% python3 -q
>>> import numpy as np
>>> import numpy.linalg as la
>>> np.set_printoptions(suppress=True, linewidth=120)
>>> W0 = np.array([[2, 1, 0, 0, 0, 0],
...     [1, 0, 0, 0, 0, 0],
...     [1, 0, 0, 0, 0, 0],
...     [0, 0, 2, 1, 0, 0],
...     [0, 0, 1, 0, 0, 0],
...     [0, 0, 1, 0, 0, 0],
...     [0, 0, 0, 0, 2, 1],
...     [0, 0, 0, 0, 1, 0],
...     [0, 0, 0, 0, 1, 0]])
>>> q, vecs = la.qr(W0[:, :5])[0], la.qr(W0[:, 5:])[0]
>>> s = la.svd(q.T @ vecs, compute_uv=False)
>>> np.round(la.norm(q @ q.T - vecs @ vecs.T, 2), 2)
np.float64(1.0)
>>> (s > 0.9).sum()
np.int64(0)
>>> np.round(np.degrees(np.arccos(s.clip(0, 1))), 2)
array([35.26])
>>> print(s.round(2))
[0.82]
>>> P = W0 @ la.solve(W0.T @ W0, W0.T)
>>> la.matrix_rank(np.eye(9) - P)
np.int64(3)
>>> print(np.trace(P))
6.0
>>> np.round(P @ W0[:, 2], 2)
array([0., 0., 0., 2., 1., 1., 0., 0., 0.])
>>> x0 = np.array([-5, -3, 1, -1, 5, -5])
>>> y = W0 @ x0
>>> c, lr = np.zeros(6), 1 / la.norm(W0, 2) ** 2
>>> for i in range(6):
...     c -= lr * W0.T @ (W0 @ c - y)
...     if i % 1 == 0: print(i, round(la.norm(W0 @ c - y), 2))
... 
0 3.45
1 3.29
2 3.15
3 3.01
4 2.87
5 2.75
>>> print(c.round(2))
[-5.3  -2.16  0.68 -0.08  3.39 -0.42]
>>> arr = np.array([[5, 4, 0, 5, 4, 0],
...     [0, 2, 5, 0, 2, 5],
...     [3, 5, 4, 3, 5, 4],
...     [-5, -4, 0, -15, -12, 0],
...     [0, -2, -5, 0, -6, -15],
...     [-3, -5, -4, -9, -15, -12]])
>>> Uu, s = la.svd(arr)
Traceback (most recent call last):
  File "<python-input-20>", line 1, in <module>
    Uu, s = la.svd(arr)
    ^^^^^
ValueError: too many values to unpack (expected 2)
>>> Uu, s, Vt = la.svd(arr, full_matrices=False)
>>> np.round(np.cumsum(s ** 2) / np.sum(s ** 2), 2)
array([0.76, 0.97, 0.99, 1.  , 1.  , 1.  ])
>>> np.round(Uu.T @ arr @ Vt.T, 2) + 0
array([[32.97,  0.  ,  0.  ,  0.  ,  0.  ,  0.  ],
       [ 0.  , 17.57,  0.  ,  0.  ,  0.  ,  0.  ],
       [ 0.  ,  0.  ,  5.66,  0.  ,  0.  ,  0.  ],
       [ 0.  ,  0.  ,  0.  ,  3.01,  0.  ,  0.  ],
       [ 0.  ,  0.  ,  0.  ,  0.  ,  1.72,  0.  ],
       [ 0.  ,  0.  ,  0.  ,  0.  ,  0.  ,  0.29]])
>>> np.abs(Uu[:, 0]).round(6).argmax()
np.int64(5)
>>> np.round(Vt @ Vt.T, 2) + 0
array([[1., 0., 0., 0., 0., 0.],
       [0., 1., 0., 0., 0., 0.],
       [0., 0., 1., 0., 0., 0.],
       [0., 0., 0., 1., 0., 0.],
       [0., 0., 0., 0., 1., 0.],
       [0., 0., 0., 0., 0., 1.]])
>>> print(np.round(np.sqrt((s ** 2).sum()), 2), round(la.norm(arr), 2))
37.95 37.95
>>> (s > 1e-8).sum()
np.int64(6)
>>> x0 = np.array([6, 0, 8, -8, 3, 1])
>>> y = arr @ x0
>>> c, lr = np.zeros(6), 1 / la.norm(arr, 2) ** 2
>>> for i in range(50):
...     c -= lr * arr.T @ (arr @ c - y)
...     if i % 10 == 0: print(i, round(la.norm(arr @ c - y), 2))
... 
0 83.35
10 30.24
20 22.76
30 17.41
40 13.56
>>> c.round(2)
array([ 1.38,  3.69,  4.74, -3.91, -1.04,  3.56])
>>> f = np.array([-2, 0, -3, -3, 1, -3])
>>> Y = arr + np.outer(f, np.eye(6)[0])
>>> la.matrix_rank(Y - arr)
np.int64(1)
>>> Y
array([[  3.,   4.,   0.,   5.,   4.,   0.],
       [  0.,   2.,   5.,   0.,   2.,   5.],
       [  0.,   5.,   4.,   3.,   5.,   4.],
       [ -8.,  -4.,   0., -15., -12.,   0.],
       [  1.,  -2.,  -5.,   0.,  -6., -15.],
       [ -6.,  -5.,  -4.,  -9., -15., -12.]])
>>> q, Rm = la.qr(arr)
>>> np.allclose(Rm.T @ Rm, arr.T @ arr)
True
>>> np.round(np.abs(np.diag(Rm)), 2)
array([8.25, 4.24, 2.02, 8.25, 4.24, 2.02])
>>> q.shape, Rm.shape
((6, 6), (6, 6))
>>> q, vecs = la.qr(arr[:, :4])[0], la.qr(arr[:, 4:])[0]
>>> s = la.svd(q.T @ vecs, compute_uv=False)
>>> (s > 0.9).sum()
np.int64(1)
>>> print(np.round(np.degrees(np.arccos(s.clip(0, 1))), 2))
[ 3.58 26.57]
>>> m1 = np.array([[-3, 3, -1, 3, 1, -3, 3, -2, -2, 2],
...     [-3, 3, 1, 0, 2, -2, -3, 1, -2, 3],
...     [0, -3, 2, 1, 2, 3, 2, 3, -3, 2],
...     [3, -1, 3, 2, -1, -2, 0, 0, 3, -1],
...     [-1, 2, -2, 3, -3, 0, -2, -3, 2, -1]])
>>> m1
array([[-3,  3, -1,  3,  1, -3,  3, -2, -2,  2],
       [-3,  3,  1,  0,  2, -2, -3,  1, -2,  3],
       [ 0, -3,  2,  1,  2,  3,  2,  3, -3,  2],
       [ 3, -1,  3,  2, -1, -2,  0,  0,  3, -1],
       [-1,  2, -2,  3, -3,  0, -2, -3,  2, -1]])
>>> Y = m1[0, 0] * m1[1:] - np.outer(m1[1:, 0], m1[0])
>>> Y
array([[  0,   0,  -6,   9,  -3,  -3,  18,  -9,   0,  -3],
       [  0,   9,  -6,  -3,  -6,  -9,  -6,  -9,   9,  -6],
       [  0,  -6,  -6, -15,   0,  15,  -9,   6,  -3,  -3],
       [  0,  -3,   5,  -6,  10,  -3,   9,   7,  -8,   5]])
>>> np.round(m1[:, 0] / m1[0, 0], 2)
array([ 1.  ,  1.  , -0.  , -1.  ,  0.33])
>>> print(np.flatnonzero(~Y.round(6).any(axis=1)))
[]
